$ ipython --no-banner

In [1]: import numpy as np

In [2]: np.set_printoptions(precision=2, suppress=True, linewidth=160)

In [3]: rng = np.random.default_rng(175)

In [4]: feats = np.eye(8, dtype=int)[rng.permutation(8)] * np.array([0, -1, -3, 3, 2, -3, -2, 2])

In [5]: feats
Out[5]: 
array([[ 0,  0,  0,  0,  0, -3,  0,  0],
       [ 0,  0, -3,  0,  0,  0,  0,  0],
       [ 0,  0,  0,  0,  0,  0,  0,  0],
       [ 0,  0,  0,  0,  0,  0, -2,  0],
       [ 0, -1,  0,  0,  0,  0,  0,  0],
       [ 0,  0,  0,  3,  0,  0,  0,  0],
       [ 0,  0,  0,  0,  0,  0,  0,  2],
       [ 0,  0,  0,  0,  2,  0,  0,  0]])

In [6]: np.unique(feats.round(6), axis=0).shape
Out[6]: (8, 8)

In [7]: np.linalg.lstsq(feats[:-1].T, feats[-1])[2]
Out[7]: np.int32(6)

In [8]: np.round(np.trace(np.linalg.pinv(feats) @ feats), 2)
Out[8]: np.float64(7.0)

In [9]: np.argsort(-np.linalg.norm(feats, axis=0).round(6), kind="stable")[:3]
Out[9]: array([2, 3, 5])

In [10]: np.linalg.cond(feats) > 100
Out[10]: np.True_

In [11]: K = np.loadtxt("m.csv", delimiter=",")

In [12]: K
Out[12]: 
array([[2., 0., 0., 0., 0., 0., 0., 0., 0.],
       [2., 3., 0., 0., 0., 0., 0., 0., 0.],
       [2., 0., 2., 0., 0., 0., 0., 0., 0.],
       [3., 3., 0., 3., 0., 0., 0., 0., 0.],
       [3., 0., 0., 1., 1., 0., 0., 0., 0.],
       [2., 0., 0., 3., 3., 1., 0., 0., 0.],
       [3., 1., 1., 1., 0., 1., 1., 0., 0.],
       [0., 0., 3., 0., 2., 2., 0., 3., 0.],
       [0., 1., 1., 0., 1., 3., 1., 2., 1.]])

In [13]: def softmax(z):
    ...:     e = np.exp(z - z.max(axis=-1, keepdims=True))
    ...:     return e / e.sum(axis=-1, keepdims=True)
    ...: 

In [14]: softmax(K[2] + -3)
Out[14]: array([0.34, 0.05, 0.34, 0.05, 0.05, 0.05, 0.05, 0.05, 0.05])

In [15]: att = K @ K.T / np.sqrt(9)

In [16]: softmax(att)[2] @ K
Out[16]: array([2.16, 0.78, 1.05, 0.86, 0.55, 0.6 , 0.25, 0.41, 0.03])
